$ python3 -q
>>> import numpy as np
>>> from numpy import linalg as LA
>>> np.set_printoptions(precision=3, suppress=True, linewidth=140)
>>> K = np.array([[0.9, 0.5, 0.5], [0.1, 0.4, 0.5], [2.0, 0.2, 0.8]])
>>> rng = np.random.default_rng(200)
>>> K[1] = K[2] + 0.05 * rng.normal(size=3)
>>> K
array([[0.9  , 0.5  , 0.5  ],
       [2.016, 0.179, 0.775],
       [2.   , 0.2  , 0.8  ]])
>>> w, V = LA.eig(K)
>>> np.round(K @ V[:, 0] - w[0] * V[:, 0], 3) + 0
array([0., 0., 0.])
>>> np.round(np.sort(LA.eigvals(K @ K)), 3) + 0
array([0.   , 0.246, 5.561])
>>> np.sort(LA.eigvals(K.T))
array([-0.496,  0.017,  2.358])
>>> round(np.prod(w), 3)
np.float64(-0.019)
>>> w
array([ 2.358, -0.496,  0.017])
>>> A = np.array([[1.4, 0.8, -0.8, 0.1],
...     [0.1, -2.3, 1.7, 1.3],
...     [0.5, -0.6, 0.4, -0.3],
...     [1.5, -1.4, 0.3, 0.5],
...     [1.6, 0.8, -0.4, 1.0]])
>>> A
array([[ 1.4,  0.8, -0.8,  0.1],
       [ 0.1, -2.3,  1.7,  1.3],
       [ 0.5, -0.6,  0.4, -0.3],
       [ 1.5, -1.4,  0.3,  0.5],
       [ 1.6,  0.8, -0.4,  1. ]])
>>> proj = A @ LA.solve(A.T @ A, A.T)
>>> np.round(LA.eigvalsh(proj), 3) + 0
array([0., 1., 1., 1., 1.])
>>> proj @ A[:, 1]
array([ 0.8, -2.3, -0.6, -1.4,  0.8])
>>> np.allclose(proj @ proj, proj)
True
>>> np.diag(proj)
array([0.381, 0.878, 0.996, 0.897, 0.848])
>>> T = np.stack([A, 5 * A, A[::-1]])
>>> (T @ A.T).shape
(3, 5, 5)
>>> LA.matrix_rank(T)
array([4, 4, 4])
>>> T.shape
(3, 5, 4)
>>> A.mean(axis=0)
array([ 1.02, -0.54,  0.24,  0.52])
>>> np.round(A.sum(axis=1), 3) + 0
array([1.5, 0.8, 0. , 0.9, 3. ])
>>> np.round(LA.norm(A), 3)
np.float64(4.785)
>>> x = np.array([3, 0, 2, -1])
>>> target = A @ x
>>> np.round(LA.pinv(A) @ A, 3) + 0
array([[1., 0., 0., 0.],
       [0., 1., 0., 0.],
       [0., 0., 1., 0.],
       [0., 0., 0., 1.]])
>>> np.round(LA.solve(A.T @ A, A.T @ target), 3) + 0
array([ 3.,  0.,  2., -1.])
>>> target = target + 0.02 * rng.normal(size=5)
>>> target
array([2.506, 2.42 , 2.608, 4.594, 2.97 ])
>>> beta, *_ = LA.lstsq(A, target)
>>> beta
array([ 2.999, -0.005,  2.009, -1.011])
>>> [round(float(LA.norm(LA.solve(A.T @ A + lam * np.eye(4), A.T @ target))), 2) for lam in (0, 1, 10, 100)]
[3.75, 2.18, 1.07, 0.19]
>>> u, v = A[3], A[0]
>>> u @ u
np.float64(4.55)
>>> p = (u @ v) / (u @ u) * u
>>> p
array([ 0.26 , -0.243,  0.052,  0.087])
>>> np.round((v - p) @ u, 3)
np.float64(0.0)
>>> feats = np.load("m.npy")
>>> feats
array([[1, 0, 0],
       [0, 0, 1],
       [0, 1, 0]])
>>> # keeps lengths
>>> w1 = np.array([[-2, 0, -1, 3, 1, -1],
...     [-1, -1, -2, -1, -1, -1],
...     [1, -2, 0, -1, 1, 3]])
>>> beta = np.array([2, 4, 4, -5, 0, -5])
>>> H = np.maximum(feats @ w1 + beta, 0)
>>> (H > 0).astype(int)
array([[0, 1, 1, 0, 1, 0],
       [1, 1, 1, 0, 1, 0],
       [1, 1, 1, 0, 0, 0]])
>>> (H > 0).mean(axis=0)
array([0.667, 1.   , 1.   , 0.   , 0.667, 0.   ])
>>> H
array([[0, 4, 3, 0, 1, 0],
       [3, 2, 4, 0, 1, 0],
       [1, 3, 2, 0, 0, 0]])
>>> cent = np.array([[8, 5, -4],
...     [9, 4, -1],
...     [-6, -7, -4],
...     [1, -2, -8],
...     [-6, 7, -7],
...     [-2, 8, -1]])
>>> (H @ cent).round(6).argmax(axis=1)
array([0, 0, 0])
>>> labels = rng.permutation(3)
>>> labels
array([0, 2, 1])
>>> out = feats[labels][:, labels]
>>> np.sort(np.abs(LA.eigvals(out)))
array([1., 1., 1.])
>>> np.diag(out)
array([1, 0, 0])
>>> np.trace(out)
np.int64(1)
>>> np.allclose(out, feats)
True
>>> mat = np.load("test12.npy")
>>> mat
array([[ -0.725,   5.656,  -1.924,   0.754,   0.837],
       [ -0.235,  -5.821, -11.332, -14.601,  -4.611],
       [  2.804,   2.129,  -7.271,   4.136,  -2.889]])
>>> u, v = mat[0], mat[2]
>>> np.round(u @ u, 3)
np.float64(37.487)
>>> p = (u @ v) / (u @ u) * u
>>> v - p
array([ 3.282, -1.598, -6.003,  3.639, -3.44 ])
>>> u = np.array([1, 0])
>>> np.convolve(mat[1], u)
array([ -0.235,  -5.821, -11.332, -14.601,  -4.611,   0.   ])
>>> LA.matrix_rank(mat)
np.int64(3)
>>> mat - mat[0]
array([[  0.   ,   0.   ,   0.   ,   0.   ,   0.   ],
       [  0.49 , -11.477,  -9.408, -15.355,  -5.448],
       [  3.529,  -3.527,  -5.347,   3.382,  -3.726]])
>>> np.diff(mat, axis=0)
array([[  0.49 , -11.477,  -9.408, -15.355,  -5.448],
       [  3.039,   7.95 ,   4.061,  18.737,   1.722]])
>>> mat.shape
(3, 5)
>>> w1 = np.array([[2, -1], [-2, -2], [-1, 2], [0, 1], [1, 0]])
>>> beta = np.array([-2, 3])
>>> H = np.maximum(mat @ w1 + beta, 0)
>>> (H > 0).mean(axis=0)
array([0.667, 0.   ])
>>> LA.matrix_rank(H)
np.int64(1)
>>> cent = np.array([[1, 7, 4], [4, 1, 3]])
>>> (H @ cent).round(6).argmax(axis=1)
array([0, 1, 1])
>>> w1 @ cent
array([[ -2,  13,   5],
       [-10, -16, -14],
       [  7,  -5,   2],
       [  4,   1,   3],
       [  1,   7,   4]])
>>> m1 = np.array([[-17.0, 8.0, 2.0, 4.0],
...     [-12.0, 5.0, 4.0, 0.0],
...     [-24.0, 12.0, 1.0, 8.0],
...     [-24.0, 12.0, 0.0, 9.0]])
>>> m1
array([[-17.,   8.,   2.,   4.],
       [-12.,   5.,   4.,   0.],
       [-24.,  12.,   1.,   8.],
       [-24.,  12.,   0.,   9.]])
>>> [round(float(x), 3) for x in LA.svd(m1, compute_uv=False)[:3]]
[45.965, 5.584, 0.175]
>>> np.argsort(-LA.norm(m1, axis=0).round(6), kind="stable")[:3]
array([0, 1, 3])
>>> np.abs(LA.svd(m1)[2][-1])
array([0.003, 0.472, 0.606, 0.64 ])
>>> round(float(LA.norm(m1, 2) / LA.norm(m1)), 3)
0.993
>>> round(np.log10(LA.cond(m1)))
3
>>> x = np.array([-2, -5, -5, 2])
>>> h1 = np.maximum(m1 @ x, 0)
>>> h1
array([0., 0., 0., 6.])
>>> m1.T @ h1
array([-144.,   72.,    0.,   54.])
>>> np.tanh(m1 @ x)
array([-1.   , -1.   , -0.762,  1.   ])
>>> np.flatnonzero(h1 > 1e-9)
array([3])
>>> m1 * (h1 > 1e-9)[:, None]
array([[ -0.,   0.,   0.,   0.],
       [ -0.,   0.,   0.,   0.],
       [ -0.,   0.,   0.,   0.],
       [-24.,  12.,   0.,   9.]])
>>> np.maximum(m1 @ (3 * x), 0)
array([ 0.,  0.,  0., 18.])
